$ python -q
>>> import numpy as np
>>> import numpy.linalg as la
>>> np.set_printoptions(suppress=True, linewidth=140)
>>> E = np.load("a.npy")
>>> E
array([[ 2,  2, -2,  1,  2,  1,  3, -3, -1],
       [-1,  2,  2, -2,  1,  2,  1,  3, -3],
       [-3, -1,  2,  2, -2,  1,  2,  1,  3],
       [ 3, -3, -1,  2,  2, -2,  1,  2,  1],
       [ 1,  3, -3, -1,  2,  2, -2,  1,  2],
       [ 2,  1,  3, -3, -1,  2,  2, -2,  1],
       [ 1,  2,  1,  3, -3, -1,  2,  2, -2],
       [-2,  1,  2,  1,  3, -3, -1,  2,  2],
       [ 2, -2,  1,  2,  1,  3, -3, -1,  2]])
>>> rng = np.random.default_rng(832974)
>>> lab = rng.permutation(9)
>>> A2 = E[:, lab] * rng.choice([-1, 1], 9)
>>> A2
array([[-2,  1, -1, -3,  2,  1, -2,  3,  2],
       [-2,  3,  2, -1,  1,  2,  1, -3, -2],
       [ 1, -3, -2, -2, -2,  1,  3, -1, -2],
       [ 3, -1, -2, -1,  2, -2, -3, -2,  1],
       [-3, -2,  1,  2,  2,  2, -1, -1,  3],
       [-1, -1,  3, -2, -1,  2, -2,  2, -3],
       [-2,  2, -3, -2, -3, -1, -1, -2, -1],
       [-1, -2, -1,  1,  3, -3,  2, -2, -2],
       [ 2, -2, -2,  3,  1,  3, -2,  1, -1]])
>>> U, _, Vh = la.svd(E.T @ A2)
>>> print(np.round(la.lstsq(E, A2)[0], 2) + 0)
[[ 0.  0.  0.  0.  0.  0. -1.  0.  0.]
 [-1.  0.  0.  0.  0.  0.  0.  0.  0.]
 [ 0.  0.  0.  0.  0.  0.  0.  0. -1.]
 [ 0.  0. -1.  0.  0.  0.  0.  0.  0.]
 [ 0.  0.  0.  0.  1.  0.  0.  0.  0.]
 [ 0.  0.  0.  0.  0.  1.  0.  0.  0.]
 [ 0.  0.  0. -1.  0.  0.  0.  0.  0.]
 [ 0.  0.  0.  0.  0.  0.  0. -1.  0.]
 [ 0. -1.  0.  0.  0.  0.  0.  0.  0.]]
>>> print(lab)
[1 8 3 6 4 5 0 7 2]
>>> A2 = la.inv(E)
>>> round(la.cond(E), 2)
np.float64(2.55)
>>> print(A2.round(2))
[[-0.03 -0.03 -0.09  0.09  0.04  0.11  0.09 -0.02  0.04]
 [ 0.04 -0.03 -0.03 -0.09  0.09  0.04  0.11  0.09 -0.02]
 [-0.02  0.04 -0.03 -0.03 -0.09  0.09  0.04  0.11  0.09]
 [ 0.09 -0.02  0.04 -0.03 -0.03 -0.09  0.09  0.04  0.11]
 [ 0.11  0.09 -0.02  0.04 -0.03 -0.03 -0.09  0.09  0.04]
 [ 0.04  0.11  0.09 -0.02  0.04 -0.03 -0.03 -0.09  0.09]
 [ 0.09  0.04  0.11  0.09 -0.02  0.04 -0.03 -0.03 -0.09]
 [-0.09  0.09  0.04  0.11  0.09 -0.02  0.04 -0.03 -0.03]
 [-0.03 -0.09  0.09  0.04  0.11  0.09 -0.02  0.04 -0.03]]
>>> round(la.det(E) * la.det(A2), 2)
np.float64(1.0)
>>> (np.abs(A2) > 1e-9).astype(int)
array([[1, 1, 1, 1, 1, 1, 1, 1, 1],
       [1, 1, 1, 1, 1, 1, 1, 1, 1],
       [1, 1, 1, 1, 1, 1, 1, 1, 1],
       [1, 1, 1, 1, 1, 1, 1, 1, 1],
       [1, 1, 1, 1, 1, 1, 1, 1, 1],
       [1, 1, 1, 1, 1, 1, 1, 1, 1],
       [1, 1, 1, 1, 1, 1, 1, 1, 1],
       [1, 1, 1, 1, 1, 1, 1, 1, 1],
       [1, 1, 1, 1, 1, 1, 1, 1, 1]])
